$ ipython --no-banner

In [1]: import numpy as np

In [2]: from numpy import linalg as LA

In [3]: np.set_printoptions(precision=2, suppress=True, linewidth=140, sign=" ")

In [4]: M2 = np.array([[2, -2], [-1, -1]])

In [5]: feats = M2.T @ M2

In [6]: feats
Out[6]: 
array([[ 5, -3],
       [-3,  5]])

In [7]: # symmetric

In [8]: proj = np.triu(np.array([[0, 1], [2, 3]]), 1) + np.eye(2)

In [9]: M2 = proj @ feats @ LA.inv(proj)

In [10]: np.poly(M2)
Out[10]: array([  1., -10.,  16.])

In [11]: np.round(LA.det(M2), 2)
Out[11]: np.float64(16.0)

In [12]: proj @ feats - feats @ proj
Out[12]: 
array([[-3.,  0.],
       [ 0.,  3.]])

In [13]: np.trace(M2), np.trace(feats)
Out[13]: (np.float64(10.0), np.int64(10))

In [14]: LA.matrix_rank(M2)
Out[14]: np.int64(2)

In [15]: K = np.loadtxt("a.csv", delimiter=",")

In [16]: K
Out[16]: 
array([[-3.62, 10.63,  3.37],
       [ 0.03, -4.64,  3.11],
       [-1.34, -4.33,  2.46],
       [ 0.32, -5.56,  3.11],
       [-2.47,  7.14,  3.2 ],
       [-2.37, 11.34,  4.5 ],
       [-0.53,  9.04,  1.71],
       [-3.18,  7.53,  2.95],
       [-0.9 ,  8.21,  4.32],
       [-2.96, -5.82,  1.84],
       [-0.53, -5.84,  1.12],
       [-1.41,  7.1 ,  2.85],
       [-3.86,  9.55,  3.9 ],
       [-0.9 , -6.36,  1.53],
       [-2.28,  8.28,  2.86],
       [-2.36,  8.11,  4.69],
       [-1.95,  8.36,  1.36],
       [-3.11,  7.39,  4.67],
       [-2.24,  7.84,  3.15],
       [-1.84,  7.74,  3.35],
       [-2.29, -4.15,  1.85],
       [-2.95,  8.73,  2.21],
       [-2.85,  7.16,  3.25],
       [-1.92, -6.3 ,  1.51],
       [-3.3 ,  9.08,  4.71],
       [ 0.14, -6.51,  4.41],
       [-1.18, -7.02,  1.32]])

In [17]: dist = LA.norm(K[:, None] - K[None], axis=-1)

In [18]: dist.mean(axis=1).argmax()
Out[18]: np.int64(25)

In [19]: O, V = LA.qr(K[:, :1])[0], LA.qr(K[:, 1:])[0]

In [20]: s = LA.svd(O.T @ V, compute_uv=False)

In [21]: s
Out[21]: array([ 0.87])

In [22]: vals, V = LA.eigh(feats)

In [23]: vec = np.array([5, -5])

In [24]: (np.sign(V[:, -1].round(6)) == np.sign(V[0, -1].round(6))).astype(int)
Out[24]: array([ 1,  0])

In [25]: C2 = np.cov(K, rowvar=False)

In [26]: C2.shape
Out[26]: (3, 3)

In [27]: np.polyfit(K[:, 2], K[:, 1], 1)
Out[27]: array([ 3.04, -5.73])

In [28]: np.argwhere(np.triu(np.abs(np.corrcoef(K.T)) > 0.8, 1))
Out[28]: array([], shape=(0, 2), dtype=int64)

In [29]: LA.eigvalsh(C2)[::-1]
Out[29]: array([ 50.05,   1.02,   0.86])

In [30]: Xc = K - K.mean(axis=0)

In [31]: V = LA.svd(Xc)[2][:2]

In [32]: M2 = Xc - Xc @ V.T @ V

In [33]: np.round(LA.norm(M2) / LA.norm(Xc), 2)
Out[33]: np.float64(0.13)

In [34]: M2.std(axis=0)
Out[34]: array([ 0.8 ,  0.11,  0.42])

In [35]: LA.norm(M2, axis=1).round(6).argmax()
Out[35]: np.int64(6)

In [36]: mat = np.loadtxt("w.csv", delimiter=",")

In [37]: mat
Out[37]: 
array([[-0.27,  4.88, -4.6 ,  3.43],
       [-4.93,  2.81, -1.85,  2.39],
       [-0.08,  6.39, -5.83,  2.61],
       [-0.44,  3.64, -7.  ,  2.98],
       [ 0.39,  3.07, -5.11,  4.31],
       [-5.76,  2.49, -1.06,  1.78],
       [ 3.19,  1.21, -6.93,  0.13],
       [ 2.54,  1.1 , -5.55, -1.71],
       [-4.06,  1.87, -3.82,  3.08],
       [-5.05, -0.86, -4.47,  2.04],
       [-0.17,  2.73, -4.03,  2.87],
       [ 1.5 ,  1.21, -6.99,  0.21],
       [-1.89,  6.03, -4.49,  3.3 ],
       [-5.19,  2.07, -2.06,  4.2 ],
       [ 0.27,  4.74, -6.56,  3.66],
       [ 0.01,  4.01, -4.07,  4.17],
       [ 3.81,  2.28, -6.59,  0.27],
       [ 2.45,  2.75, -7.31, -1.09],
       [-0.88,  5.6 , -6.57,  4.42],
       [ 1.15,  3.05, -6.27,  0.5 ],
       [-1.96,  4.24, -6.92,  5.47],
       [-4.24,  1.92, -0.37,  3.96],
       [-4.14,  1.15, -1.23,  1.6 ],
       [ 2.02,  2.14, -7.99, -1.38],
       [ 3.03,  2.95, -7.02, -0.1 ],
       [-0.11,  5.75, -7.5 ,  4.54],
       [-1.25,  4.39, -5.14,  3.37]])

In [38]: dist = LA.norm(mat[:, None] - mat[None], axis=-1)

In [39]: np.flatnonzero(dist[0] < dist.mean() / 2)
Out[39]: array([  0,   2,   3,   4,  10,  12,  14,  15,  18,  26])

In [40]: dist.shape
Out[40]: (27, 27)

In [41]: np.unravel_index(dist.round(6).argmax(), dist.shape)
Out[41]: (np.int64(21), np.int64(23))
